% ipython --no-banner

In [1]: import numpy as np

In [2]: np.set_printoptions(suppress=True, linewidth=140)

In [3]: def rnd(a):
   ...:     return np.round(a, 1) + 0
   ...: 

In [4]: m1 = np.load("data.npy")

In [5]: m1
Out[5]: 
array([[4., 0., 0., 0., 3., 3., 0., 0., 0.],
       [0., 4., 0., 0., 0., 0., 0., 0., 3.],
       [0., 0., 4., 3., 0., 0., 3., 3., 0.],
       [0., 0., 3., 4., 0., 0., 3., 3., 0.],
       [3., 0., 0., 0., 4., 3., 0., 0., 0.],
       [3., 0., 0., 0., 3., 4., 0., 0., 0.],
       [0., 0., 3., 3., 0., 0., 4., 3., 0.],
       [0., 0., 3., 3., 0., 0., 3., 4., 0.],
       [0., 3., 0., 0., 0., 0., 0., 0., 4.]])

In [6]: rng = np.random.default_rng(542)

In [7]: idx = rng.permutation(9)

In [8]: M2 = m1[:, idx] * rng.choice([-1, 1], 9)

In [9]: M2
Out[9]: 
array([[ 0.,  0., -0.,  4., -0., -3.,  0.,  3., -0.],
       [ 0.,  0., -0.,  0., -4., -0.,  0.,  0., -3.],
       [ 4.,  3., -3.,  0., -0., -0.,  3.,  0., -0.],
       [ 3.,  3., -4.,  0., -0., -0.,  3.,  0., -0.],
       [ 0.,  0., -0.,  3., -0., -4.,  0.,  3., -0.],
       [ 0.,  0., -0.,  3., -0., -3.,  0.,  4., -0.],
       [ 3.,  3., -3.,  0., -0., -0.,  4.,  0., -0.],
       [ 3.,  4., -3.,  0., -0., -0.,  3.,  0., -0.],
       [ 0.,  0., -0.,  0., -3., -0.,  0.,  0., -4.]])

In [10]: U, _, Vt = np.linalg.svd(m1.T @ M2)

In [11]: rnd(U @ Vt)
Out[11]: 
array([[ 0.,  0.,  0.,  1.,  0.,  0.,  0.,  0.,  0.],
       [ 0.,  0.,  0.,  0., -1.,  0.,  0.,  0.,  0.],
       [ 1.,  0.,  0.,  0.,  0.,  0.,  0.,  0.,  0.],
       [ 0.,  0., -1.,  0.,  0.,  0.,  0.,  0.,  0.],
       [ 0.,  0.,  0.,  0.,  0., -1.,  0.,  0.,  0.],
       [ 0.,  0.,  0.,  0.,  0.,  0.,  0.,  1.,  0.],
       [ 0.,  0.,  0.,  0.,  0.,  0.,  1.,  0.,  0.],
       [ 0.,  1.,  0.,  0.,  0.,  0.,  0.,  0.,  0.],
       [ 0.,  0.,  0.,  0.,  0.,  0.,  0.,  0., -1.]])

In [12]: idx
Out[12]: array([2, 7, 3, 0, 1, 4, 6, 5, 8])

In [13]: np.linalg.norm(M2, axis=1).argmax()
Out[13]: np.int64(2)

In [14]: rnd(np.linalg.norm(M2, axis=1))
Out[14]: array([5.8, 5. , 6.6, 6.6, 5.8, 5.8, 6.6, 6.6, 5. ])

In [15]: rnd(np.linalg.norm(M2[4], 1)), rnd(np.linalg.norm(M2[4], np.inf))
Out[15]: (np.float64(10.0), np.float64(4.0))

In [16]: rnd(np.linalg.norm(M2, 1)), rnd(np.linalg.norm(M2, np.inf))
Out[16]: (np.float64(13.0), np.float64(13.0))

In [17]: (np.linalg.matrix_power((m1 != 0) + (m1.T != 0) + np.eye(9), 9) > 0).astype(int)
Out[17]: 
array([[1, 0, 0, 0, 1, 1, 0, 0, 0],
       [0, 1, 0, 0, 0, 0, 0, 0, 1],
       [0, 0, 1, 1, 0, 0, 1, 1, 0],
       [0, 0, 1, 1, 0, 0, 1, 1, 0],
       [1, 0, 0, 0, 1, 1, 0, 0, 0],
       [1, 0, 0, 0, 1, 1, 0, 0, 0],
       [0, 0, 1, 1, 0, 0, 1, 1, 0],
       [0, 0, 1, 1, 0, 0, 1, 1, 0],
       [0, 1, 0, 0, 0, 0, 0, 0, 1]])

In [18]: m1 @ m1
Out[18]: 
array([[34.,  0.,  0.,  0., 33., 33.,  0.,  0.,  0.],
       [ 0., 25.,  0.,  0.,  0.,  0.,  0.,  0., 24.],
       [ 0.,  0., 43., 42.,  0.,  0., 42., 42.,  0.],
       [ 0.,  0., 42., 43.,  0.,  0., 42., 42.,  0.],
       [33.,  0.,  0.,  0., 34., 33.,  0.,  0.,  0.],
       [33.,  0.,  0.,  0., 33., 34.,  0.,  0.,  0.],
       [ 0.,  0., 42., 42.,  0.,  0., 43., 42.,  0.],
       [ 0.,  0., 42., 42.,  0.,  0., 42., 43.,  0.],
       [ 0., 24.,  0.,  0.,  0.,  0.,  0.,  0., 25.]])

In [19]: (m1 != 0).astype(int)
Out[19]: 
array([[1, 0, 0, 0, 1, 1, 0, 0, 0],
       [0, 1, 0, 0, 0, 0, 0, 0, 1],
       [0, 0, 1, 1, 0, 0, 1, 1, 0],
       [0, 0, 1, 1, 0, 0, 1, 1, 0],
       [1, 0, 0, 0, 1, 1, 0, 0, 0],
       [1, 0, 0, 0, 1, 1, 0, 0, 0],
       [0, 0, 1, 1, 0, 0, 1, 1, 0],
       [0, 0, 1, 1, 0, 0, 1, 1, 0],
       [0, 1, 0, 0, 0, 0, 0, 0, 1]])

In [20]: K = np.load("test7.npy")

In [21]: rnd(K)
Out[21]: 
array([[-10.6, -10.8,  -8.7,  -7.8,  14.8,   0.4,  -7.1, -18.9,  -0.7,   1. ,   7.9],
       [-11.7,  -0.3,   4. ,   8.8,  11.4,  15.5,  -3.6,   1.9,  12. ,   6.4,  10. ],
       [-13.3,   4.2,   4.9,  14. ,   3.8,  14.9,  -5.5,   2. ,  13. ,  17.2,  10. ],
       [  7. , -14.3,  21.4,  -5.3,  14. ,  29.3,   7.8,  19.3,  18.7, -10.9,   8.3],
       [  7.8, -17. ,  14. , -12.9,   8.8,  19.2,   1.1,   1.8,   7. ,  -2.4,   6.9],
       [-17.6, -10.4, -16.1,  -6.1,   9.3, -10.4,  -4.8, -21. ,   4.2,   5.5,   7.2],
       [  8.9, -13. ,  12.8, -12.2,  -0.8,  16.6,  -8.1, -10.4,  -3.4,  14.9,   6.5],
       [-19.9,   3.1, -12.5,   7.2,   0.2,  -4.3, -15.3, -24.8,  -1.9,  27.3,   8.8],
       [-22.3,   9.8,  -5.9,  18.3,   2.8,   5.6, -12.5, -10.8,   6.8,  25.7,  10.6],
       [-16.2,  -9.6,  -3.9,   1.9,   5. ,  -1.2,   9.1,   6.4,  26.2,   0.6,   7.4]])

In [22]: U, sv, Vt = np.linalg.svd(K)

In [23]: np.argmax(sv[:-1] / (sv[1:] + 1e-6)) + 1
Out[23]: np.int64(5)

In [24]: M2 = U[:, :5] @ np.diag(sv[:5]) @ Vt[:5]

In [25]: rnd(np.abs(K - M2).max())
Out[25]: np.float64(0.0)

In [26]: rnd(np.linalg.norm(K - M2) / np.linalg.norm(K))
Out[26]: np.float64(0.0)

In [27]: [round(float(x), 1) for x in np.linalg.svd(K, compute_uv=False)[:3]]
Out[27]: [82.1, 68.9, 46.7]

In [28]: np.linalg.cond(K) > 100
Out[28]: np.True_

In [29]: np.linalg.matrix_rank(K, rtol=0.1)
Out[29]: np.int64(5)

In [30]: blk = np.stack([K, -1 * K, K[::-1]])

In [31]: rnd(np.einsum("bij,cij->bc", blk, blk))
Out[31]: 
array([[ 15669.2, -15669.2,   4714.4],
       [-15669.2,  15669.2,  -4714.4],
       [  4714.4,  -4714.4,  15669.2]])

In [32]: rnd(blk.sum(axis=0))
Out[32]: 
array([[-16.2,  -9.6,  -3.9,   1.9,   5. ,  -1.2,   9.1,   6.4,  26.2,   0.6,   7.4],
       [-22.3,   9.8,  -5.9,  18.3,   2.8,   5.6, -12.5, -10.8,   6.8,  25.7,  10.6],
       [-19.9,   3.1, -12.5,   7.2,   0.2,  -4.3, -15.3, -24.8,  -1.9,  27.3,   8.8],
       [  8.9, -13. ,  12.8, -12.2,  -0.8,  16.6,  -8.1, -10.4,  -3.4,  14.9,   6.5],
       [-17.6, -10.4, -16.1,  -6.1,   9.3, -10.4,  -4.8, -21. ,   4.2,   5.5,   7.2],
       [  7.8, -17. ,  14. , -12.9,   8.8,  19.2,   1.1,   1.8,   7. ,  -2.4,   6.9],
       [  7. , -14.3,  21.4,  -5.3,  14. ,  29.3,   7.8,  19.3,  18.7, -10.9,   8.3],
       [-13.3,   4.2,   4.9,  14. ,   3.8,  14.9,  -5.5,   2. ,  13. ,  17.2,  10. ],
       [-11.7,  -0.3,   4. ,   8.8,  11.4,  15.5,  -3.6,   1.9,  12. ,   6.4,  10. ],
       [-10.6, -10.8,  -8.7,  -7.8,  14.8,   0.4,  -7.1, -18.9,  -0.7,   1. ,   7.9]])

In [33]: (blk @ K.T).shape
Out[33]: (3, 10, 10)
